>>> import numpy as np
>>> np.set_printoptions(precision=3, suppress=True, linewidth=100, legacy="1.25")
>>> W0 = np.load("mat.npy")
>>> W0
array([[ 2.58,  0.42,  1.48, -3.56, -2.68, -0.1 ,  0.64, -2.7 ,  3.24, -0.02, -2.22, -0.82, -0.86],
       [ 1.68, -0.18,  0.63,  0.39,  2.52,  1.8 , -1.11,  1.5 ,  0.54, -1.77,  0.93,  0.18,  2.04],
       [ 0.45,  0.12, -0.01,  0.28,  1.4 ,  0.59, -0.72,  0.92, -0.14, -0.5 ,  0.18,  0.3 ,  0.64],
       [-1.89,  0.12, -0.73, -0.1 , -2.36, -1.79,  1.1 , -1.32, -0.78,  1.76, -0.72, -0.14, -1.96],
       [-0.39, -0.21, -0.2 ,  0.9 ,  0.78,  0.27, -0.16,  0.71, -0.62, -0.27,  0.75,  0.13,  0.51],
       [ 1.79, -0.27,  0.64,  0.78,  3.22,  2.17, -1.36,  2.01,  0.38, -2.13,  1.33,  0.27,  2.53]])
>>> np.linalg.matrix_rank(W0, rtol=0.1)
2
>>> print([round(float(x), 3) for x in np.linalg.svd(W0, compute_uv=False)[:3]])
[10.105, 6.796, 0.732]
>>> print(np.argsort(-np.linalg.norm(W0, axis=0).round(6), kind="stable")[:3])
[4 7 0]
>>> Uu, s, Vh = np.linalg.svd(W0)
>>> print(np.argmax(s[:-1] / (s[1:] + 1e-6)) + 1)
3
>>> M2 = Uu[:, :3] @ np.diag(s[:3]) @ Vh[:3]
>>> np.linalg.matrix_rank(M2)
3
>>> np.round(np.linalg.norm(W0 - M2, 2), 3), round(float(s[3]), 3)
(0.0, 0.0)
>>> print(np.round(np.linalg.norm(W0 - M2) / np.linalg.norm(W0), 3))
0.0
>>> round(np.abs(W0 - M2).max(), 3)
0.0
>>> Uu, s, Vh = np.linalg.svd(W0)
>>> V = Vh[:(s > 1e-8).sum()]
>>> rng = np.random.default_rng(7830)
>>> x0 = W0[1] + 3 * W0[0] + rng.integers(2) * np.eye(13)[8]
>>> x0
array([  9.42,   1.08,   5.07, -10.29,  -5.52,   1.5 ,   0.81,  -6.6 ,  10.26,  -1.83,  -5.73,
        -2.28,  -0.54])
>>> np.round(np.linalg.norm(x0 - V.T @ V @ x0), 3)
0.0
>>> np.diag(V.T @ V)
array([0.335, 0.111, 0.105, 0.3  , 0.454, 0.15 , 0.201, 0.225, 0.262, 0.181, 0.368, 0.072, 0.235])
>>> m1 = np.loadtxt("m.csv", delimiter=",")
>>> m1
array([[6., 1., 1., 1., 1., 1., 1., 1., 1.],
       [1., 6., 1., 1., 1., 1., 1., 1., 1.],
       [1., 1., 6., 1., 1., 1., 1., 1., 1.],
       [1., 1., 1., 6., 1., 1., 1., 1., 1.],
       [1., 1., 1., 1., 6., 1., 1., 1., 1.],
       [1., 1., 1., 1., 1., 6., 1., 1., 1.],
       [1., 1., 1., 1., 1., 1., 6., 1., 1.],
       [1., 1., 1., 1., 1., 1., 1., 6., 1.],
       [1., 1., 1., 1., 1., 1., 1., 1., 6.]])
>>> w, V = np.linalg.eigh(m1)
>>> np.linalg.eigvalsh(m1 + -2 * np.eye(9))
array([ 3.,  3.,  3.,  3.,  3.,  3.,  3.,  3., 12.])
>>> round(w.sum(), 3), np.trace(m1)
(54.0, 54.0)
>>> print(np.unique(w.round(6) + 0, return_counts=True)[1])
[8 1]
>>> np.round(V.T @ m1 @ V, 3) + 0
array([[ 5.,  0.,  0.,  0.,  0.,  0.,  0.,  0.,  0.],
       [ 0.,  5.,  0.,  0.,  0.,  0.,  0.,  0.,  0.],
       [ 0.,  0.,  5.,  0.,  0.,  0.,  0.,  0.,  0.],
       [ 0.,  0.,  0.,  5.,  0.,  0.,  0.,  0.,  0.],
       [ 0.,  0.,  0.,  0.,  5.,  0.,  0.,  0.,  0.],
       [ 0.,  0.,  0.,  0.,  0.,  5.,  0.,  0.,  0.],
       [ 0.,  0.,  0.,  0.,  0.,  0.,  5.,  0.,  0.],
       [ 0.,  0.,  0.,  0.,  0.,  0.,  0.,  5.,  0.],
       [ 0.,  0.,  0.,  0.,  0.,  0.,  0.,  0., 14.]])
>>> print(np.linalg.svd(m1, compute_uv=False))
[14.  5.  5.  5.  5.  5.  5.  5.  5.]
>>> np.round(V.T @ V, 3) + 0
array([[1., 0., 0., 0., 0., 0., 0., 0., 0.],
       [0., 1., 0., 0., 0., 0., 0., 0., 0.],
       [0., 0., 1., 0., 0., 0., 0., 0., 0.],
       [0., 0., 0., 1., 0., 0., 0., 0., 0.],
       [0., 0., 0., 0., 1., 0., 0., 0., 0.],
       [0., 0., 0., 0., 0., 1., 0., 0., 0.],
       [0., 0., 0., 0., 0., 0., 1., 0., 0.],
       [0., 0., 0., 0., 0., 0., 0., 1., 0.],
       [0., 0., 0., 0., 0., 0., 0., 0., 1.]])
>>> f = np.array([3, 2, 4, -3, 0, -3, 5, -5, -4])
>>> M2 = m1 + np.outer(f, np.eye(9)[2])
>>> np.round(np.linalg.det(M2) / np.linalg.det(m1), 3), round(float(1 + np.linalg.solve(m1, f)[2]), 3)
(1.814, 1.814)
>>> arr = np.load("out8.npy")
>>> arr
array([[ 1.8  ,  0.2  , -0.6  ,  0.2  ],
       [ 1.4  , -0.7  ,  1.2  ,  0.   ],
       [-0.2  ,  0.7  , -0.4  , -0.4  ],
       [ 1.725,  0.36 , -0.624,  0.322],
       [-0.4  , -0.6  , -0.5  , -0.5  ],
       [-0.9  ,  2.4  , -1.   ,  0.7  ],
       [-0.1  ,  0.6  ,  1.2  ,  2.   ],
       [ 1.2  , -0.9  ,  1.8  ,  0.3  ],
       [ 0.2  , -0.9  , -0.2  ,  1.1  ]])
>>> proj = arr @ np.linalg.solve(arr.T @ arr, arr.T)
>>> print(np.trace(proj))
4.0
>>> np.round(np.linalg.eigvalsh(proj), 3) + 0
array([0., 0., 0., 0., 0., 1., 1., 1., 1.])
>>> M2 = np.c_[arr[:, :3] @ np.array([[7, 6, 2], [8, 2, 0], [8, 9, 9]]), np.array([2, 2, 0, 1, 1, 2, 1, 1, 1])]
>>> M2
array([[  9.4  ,   5.8  ,  -1.8  ,   2.   ],
       [ 13.8  ,  17.8  ,  13.6  ,   2.   ],
       [  1.   ,  -3.4  ,  -4.   ,   0.   ],
       [  9.963,   5.454,  -2.166,   1.   ],
       [-11.6  ,  -8.1  ,  -5.3  ,   1.   ],
       [  4.9  ,  -9.6  , -10.8  ,   2.   ],
       [ 13.7  ,  11.4  ,  10.6  ,   1.   ],
       [ 15.6  ,  21.6  ,  18.6  ,   1.   ],
       [ -7.4  ,  -2.4  ,  -1.4  ,   1.   ]])
>>> np.linalg.matrix_rank(M2)
4
>>> np.round(np.linalg.lstsq(arr, M2[:, 0])[0], 3) + 0
array([7., 8., 8., 0.])
